% python3 -q
>>> import numpy as np
>>> from numpy import linalg as LA
>>> np.set_printoptions(suppress=True, linewidth=120)
>>> X = np.loadtxt("out12.csv", delimiter=",")
>>> print(X)
[[  0.   1.   3.   2.  -3.   1.]
 [  2.   1.   4.   3.  -2.   2.]
 [  2.   4.   1.   0.   1.   3.]
 [  0.   1.   2.   1.  -2.   5.]
 [ -3.   4.   2.   1.   1.   3.]
 [ -5.   1.   5.   4.  -1.   6.]
 [ -6.   4.   8.   4.   2.   9.]
 [ -3.   4.   7.   3.   0.  11.]
 [ -6.   3.   8.   4.   0.   8.]
 [ -9.   1.  10.   6.  -2.   8.]
 [ -9.  -1.  13.   4.  -5.   6.]
 [ -8.   2.  15.   1.  -7.   4.]
 [ -9.   3.  13.   3.  -4.   5.]
 [ -9.   6.  11.   6.  -2.   4.]
 [-10.   4.  10.   7.  -4.   7.]]
>>> cen = (X - X.mean(axis=0)) / X.std(axis=0)
>>> print(np.argwhere(np.abs(cen) > 2))
[[ 7  5]
 [11  4]]
>>> coef = LA.lstsq(np.delete(cen, 1, axis=1), cen[:, 1])[0]
>>> print(round(1 - np.var(cen[:, 1] - np.delete(cen, 1, axis=1) @ coef), 3))
0.397
>>> cen = X - X.mean(axis=1)
Traceback (most recent call last):
  File "<python-input-9>", line 1, in <module>
    cen = X - X.mean(axis=1)
          ~~^~~~~~~~~~~~~~~~
ValueError: operands could not be broadcast together with shapes (15,6) (15,) 
>>> cen = X - X.mean(axis=0)
>>> U, s, vt = LA.svd(cen, full_matrices=False)
>>> print(np.round(s ** 2 / (s ** 2).sum(), 3))
[0.686 0.173 0.063 0.046 0.02  0.012]
>>> print(round(float((s ** 2).sum() ** 2 / (s ** 4).sum()), 3))
1.973
